>>> import numpy as np
>>> import numpy.linalg as la
>>> np.set_printoptions(precision=2, suppress=True, linewidth=100, floatmode="fixed")
>>> arr = np.load("data.npy")
>>> arr
array([[-2,  0,  0],
       [ 0, -9,  0],
       [ 0,  0,  4]])
>>> rng = np.random.default_rng(477)
>>> labels = rng.permutation(3)
>>> print(labels)
[2 1 0]
>>> M2 = arr[labels][:, labels]
>>> np.trace(M2)
np.int64(-7)
>>> M2
array([[ 4,  0,  0],
       [ 0, -9,  0],
       [ 0,  0, -2]])
>>> print(np.diag(M2))
[ 4 -9 -2]
>>> print(np.sort(np.abs(la.eigvals(M2))))
[2.00 4.00 9.00]
>>> E = np.load("a.npy")
>>> E
array([[ 0.97, -0.16, -0.10, -0.10, -0.03, -0.10, -0.10],
       [-0.16,  0.21, -0.48, -0.48, -0.16, -0.48, -0.48],
       [-0.10, -0.48,  0.71, -0.29, -0.10, -0.29, -0.29],
       [-0.10, -0.48, -0.29,  0.71, -0.10, -0.29, -0.29],
       [-0.03, -0.16, -0.10, -0.10,  0.97, -0.10, -0.10],
       [-0.10, -0.48, -0.29, -0.29, -0.10,  0.71, -0.29],
       [-0.10, -0.48, -0.29, -0.29, -0.10, -0.29,  0.71]])
>>> ev, evecs = la.eigh(E)
>>> np.unique(ev.round(6) + 0, return_counts=True)[1]
array([1, 6])
>>> np.round(evecs.T @ E @ evecs, 2) + 0
array([[-1.00,  0.00,  0.00,  0.00,  0.00,  0.00,  0.00],
       [ 0.00,  1.00,  0.00,  0.00,  0.00,  0.00,  0.00],
       [ 0.00,  0.00,  1.00,  0.00,  0.00,  0.00,  0.00],
       [ 0.00,  0.00,  0.00,  1.00,  0.00,  0.00,  0.00],
       [ 0.00,  0.00,  0.00,  0.00,  1.00,  0.00,  0.00],
       [ 0.00,  0.00,  0.00,  0.00,  0.00,  1.00,  0.00],
       [ 0.00,  0.00,  0.00,  0.00,  0.00,  0.00,  1.00]])
>>> ev
array([-1.00,  1.00,  1.00,  1.00,  1.00,  1.00,  1.00])
>>> print(np.round(evecs.T @ evecs, 2) + 0)
[[1.00 0.00 0.00 0.00 0.00 0.00 0.00]
 [0.00 1.00 0.00 0.00 0.00 0.00 0.00]
 [0.00 0.00 1.00 0.00 0.00 0.00 0.00]
 [0.00 0.00 0.00 1.00 0.00 0.00 0.00]
 [0.00 0.00 0.00 0.00 1.00 0.00 0.00]
 [0.00 0.00 0.00 0.00 0.00 1.00 0.00]
 [0.00 0.00 0.00 0.00 0.00 0.00 1.00]]
>>> print(evecs @ np.diag(ev) @ evecs.T)
[[ 0.97 -0.16 -0.10 -0.10 -0.03 -0.10 -0.10]
 [-0.16  0.21 -0.48 -0.48 -0.16 -0.48 -0.48]
 [-0.10 -0.48  0.71 -0.29 -0.10 -0.29 -0.29]
 [-0.10 -0.48 -0.29  0.71 -0.10 -0.29 -0.29]
 [-0.03 -0.16 -0.10 -0.10  0.97 -0.10 -0.10]
 [-0.10 -0.48 -0.29 -0.29 -0.10  0.71 -0.29]
 [-0.10 -0.48 -0.29 -0.29 -0.10 -0.29  0.71]]
>>> ev.sum(), np.trace(E)
(np.float64(5.0), np.float64(5.0))
>>> la.eigvalsh(E @ E)
array([1.00, 1.00, 1.00, 1.00, 1.00, 1.00, 1.00])
>>> print(la.svd(E, compute_uv=False))
[1.00 1.00 1.00 1.00 1.00 1.00 1.00]
>>> labels = rng.permutation(7)
>>> M2 = E[:, labels] * rng.choice([-1, 1], 7)
>>> M2
array([[ 0.10,  0.97, -0.03,  0.16,  0.10,  0.10, -0.10],
       [ 0.48, -0.16, -0.16, -0.21,  0.48,  0.48, -0.48],
       [-0.71, -0.10, -0.10,  0.48,  0.29,  0.29, -0.29],
       [ 0.29, -0.10, -0.10,  0.48, -0.71,  0.29, -0.29],
       [ 0.10, -0.03,  0.97,  0.16,  0.10,  0.10, -0.10],
       [ 0.29, -0.10, -0.10,  0.48,  0.29, -0.71, -0.29],
       [ 0.29, -0.10, -0.10,  0.48,  0.29,  0.29,  0.71]])
>>> Uu, _, Vt = la.svd(E.T @ M2)
>>> labels
array([2, 0, 4, 1, 3, 5, 6])
>>> np.round(Uu @ Vt, 2) + 0
array([[ 0.00,  1.00,  0.00,  0.00,  0.00,  0.00,  0.00],
       [ 0.00,  0.00,  0.00, -1.00,  0.00,  0.00,  0.00],
       [-1.00,  0.00,  0.00,  0.00,  0.00,  0.00,  0.00],
       [ 0.00,  0.00,  0.00,  0.00, -1.00,  0.00,  0.00],
       [ 0.00,  0.00,  1.00,  0.00,  0.00,  0.00,  0.00],
       [ 0.00,  0.00,  0.00,  0.00,  0.00, -1.00,  0.00],
       [ 0.00,  0.00,  0.00,  0.00,  0.00,  0.00,  1.00]])
>>> labels = rng.permutation(7)
>>> labels
array([5, 2, 6, 1, 3, 4, 0])
>>> M2 = E[labels][:, labels]
>>> round(float(la.det(M2)), 2), round(float(la.det(E[labels])), 2)
(-1.0, -1.0)
>>> np.allclose(M2, E)
False
>>> M = np.array([[-0.44, -1.87, 1.87, -1.21, 0.0, -0.44, 0.22, -1.32],
...     [0.2, 0.85, -0.85, 0.55, 0.0, 0.2, -0.1, 0.6],
...     [-0.56, -2.38, 2.38, -1.54, 0.0, -0.56, 0.28, -1.68],
...     [-0.08, -0.34, 0.34, -0.22, 0.0, -0.08, 0.04, -0.24]])
>>> np.round(E[:, 3] @ E[:, 2], 2)
np.float64(-0.0)
>>> print(la.pinv(E))
[[ 0.97 -0.16 -0.10 -0.10 -0.03 -0.10 -0.10]
 [-0.16  0.21 -0.48 -0.48 -0.16 -0.48 -0.48]
 [-0.10 -0.48  0.71 -0.29 -0.10 -0.29 -0.29]
 [-0.10 -0.48 -0.29  0.71 -0.10 -0.29 -0.29]
 [-0.03 -0.16 -0.10 -0.10  0.97 -0.10 -0.10]
 [-0.10 -0.48 -0.29 -0.29 -0.10  0.71 -0.29]
 [-0.10 -0.48 -0.29 -0.29 -0.10 -0.29  0.71]]
>>> Uu, s, Vt = la.svd(M)
>>> np.argmax(s[:-1] / (s[1:] + 1e-6)) + 1
np.int64(1)
>>> M2 = Uu[:, :1] @ np.diag(s[:1]) @ Vt[:1]
>>> np.round(np.abs(M - M2).max(), 2)
np.float64(0.0)
>>> M2
array([[-0.44, -1.87,  1.87, -1.21,  0.00, -0.44,  0.22, -1.32],
       [ 0.20,  0.85, -0.85,  0.55,  0.00,  0.20, -0.10,  0.60],
       [-0.56, -2.38,  2.38, -1.54,  0.00, -0.56,  0.28, -1.68],
       [-0.08, -0.34,  0.34, -0.22,  0.00, -0.08,  0.04, -0.24]])
>>> data = np.array([[1, -1, -1, 1, 1, -1, -1, 1],
...     [1, 1, 1, 1, -1, -1, -1, -1],
...     [1, 1, -1, -1, 1, 1, -1, -1],
...     [1, 1, -1, -1, -1, -1, 1, 1],
...     [1, -1, 1, -1, 1, -1, 1, -1],
...     [1, -1, -1, 1, -1, 1, 1, -1],
...     [1, -1, 1, -1, -1, 1, -1, 1]])
>>> data
array([[ 1, -1, -1,  1,  1, -1, -1,  1],
       [ 1,  1,  1,  1, -1, -1, -1, -1],
       [ 1,  1, -1, -1,  1,  1, -1, -1],
       [ 1,  1, -1, -1, -1, -1,  1,  1],
       [ 1, -1,  1, -1,  1, -1,  1, -1],
       [ 1, -1, -1,  1, -1,  1,  1, -1],
       [ 1, -1,  1, -1, -1,  1, -1,  1]])
>>> f = np.array([7, 0])
>>> np.polyval(f, data[3])
array([ 7,  7, -7, -7, -7, -7,  7,  7])
>>> np.cross(data[3, :3], data[6, :3])
array([ 0, -2, -2])
>>> Uu, s, Vt = la.svd(data, full_matrices=False)
>>> Uu.shape, s.shape, Vt.shape
((7, 7), (7,), (7, 8))
>>> (s > 1e-8).sum()
np.int64(7)
>>> np.round(Uu.T @ Uu, 2) + 0
array([[1.00, 0.00, 0.00, 0.00, 0.00, 0.00, 0.00],
       [0.00, 1.00, 0.00, 0.00, 0.00, 0.00, 0.00],
       [0.00, 0.00, 1.00, 0.00, 0.00, 0.00, 0.00],
       [0.00, 0.00, 0.00, 1.00, 0.00, 0.00, 0.00],
       [0.00, 0.00, 0.00, 0.00, 1.00, 0.00, 0.00],
       [0.00, 0.00, 0.00, 0.00, 0.00, 1.00, 0.00],
       [0.00, 0.00, 0.00, 0.00, 0.00, 0.00, 1.00]])
>>> np.cumsum(s ** 2) / np.sum(s ** 2)
array([0.14, 0.29, 0.43, 0.57, 0.71, 0.86, 1.00])
>>> np.round(Uu.T @ data @ Vt.T, 2) + 0
array([[2.83, 0.00, 0.00, 0.00, 0.00, 0.00, 0.00],
       [0.00, 2.83, 0.00, 0.00, 0.00, 0.00, 0.00],
       [0.00, 0.00, 2.83, 0.00, 0.00, 0.00, 0.00],
       [0.00, 0.00, 0.00, 2.83, 0.00, 0.00, 0.00],
       [0.00, 0.00, 0.00, 0.00, 2.83, 0.00, 0.00],
       [0.00, 0.00, 0.00, 0.00, 0.00, 2.83, 0.00],
       [0.00, 0.00, 0.00, 0.00, 0.00, 0.00, 2.83]])
>>> np.allclose(Uu * s @ Vt, data)
True
>>> data.mean(axis=0)
array([ 1.00, -0.14, -0.14, -0.14, -0.14, -0.14, -0.14, -0.14])
>>> np.count_nonzero(data)
np.int64(56)
>>> np.diff(data, axis=0)
array([[ 0,  2,  2,  0, -2,  0,  0, -2],
       [ 0,  0, -2, -2,  2,  2,  0,  0],
       [ 0,  0,  0,  0, -2, -2,  2,  2],
       [ 0, -2,  2,  0,  2,  0,  0, -2],
       [ 0,  0, -2,  2, -2,  2,  0,  0],
       [ 0,  0,  2, -2,  0,  0, -2,  2]])
>>> print(np.abs(data).max())
1
>>> print(la.svd(data, compute_uv=False))
[2.83 2.83 2.83 2.83 2.83 2.83 2.83]
>>> data.reshape(-1, 2)
array([[ 1, -1],
       [-1,  1],
       [ 1, -1],
       [-1,  1],
       [ 1,  1],
       [ 1,  1],
       [-1, -1],
       [-1, -1],
       [ 1,  1],
       [-1, -1],
       [ 1,  1],
       [-1, -1],
       [ 1,  1],
       [-1, -1],
       [-1, -1],
       [ 1,  1],
       [ 1, -1],
       [ 1, -1],
       [ 1, -1],
       [ 1, -1],
       [ 1, -1],
       [-1,  1],
       [-1,  1],
       [ 1, -1],
       [ 1, -1],
       [ 1, -1],
       [-1,  1],
       [-1,  1]])
>>> data.ravel(order="F")
array([ 1,  1,  1,  1,  1,  1,  1, -1,  1,  1,  1, -1, -1, -1, -1,  1, -1, -1,  1, -1,  1,  1,  1,
       -1, -1, -1,  1, -1,  1, -1,  1, -1,  1, -1, -1, -1, -1,  1, -1, -1,  1,  1, -1, -1, -1,  1,
        1,  1, -1,  1, -1, -1,  1, -1, -1,  1])
>>> T = data.reshape(7, 2, -1)
>>> print(T.transpose(1, 0, 2))
[[[ 1 -1 -1  1]
  [ 1  1  1  1]
  [ 1  1 -1 -1]
  [ 1  1 -1 -1]
  [ 1 -1  1 -1]
  [ 1 -1 -1  1]
  [ 1 -1  1 -1]]

 [[ 1 -1 -1  1]
  [-1 -1 -1 -1]
  [ 1  1 -1 -1]
  [-1 -1  1  1]
  [ 1 -1  1 -1]
  [-1  1  1 -1]
  [-1  1 -1  1]]]
>>> T[:, 0]
array([[ 1, -1, -1,  1],
       [ 1,  1,  1,  1],
       [ 1,  1, -1, -1],
       [ 1,  1, -1, -1],
       [ 1, -1,  1, -1],
       [ 1, -1, -1,  1],
       [ 1, -1,  1, -1]])
>>> np.einsum("ihd,jhd->hij", T, T).shape
(2, 7, 7)
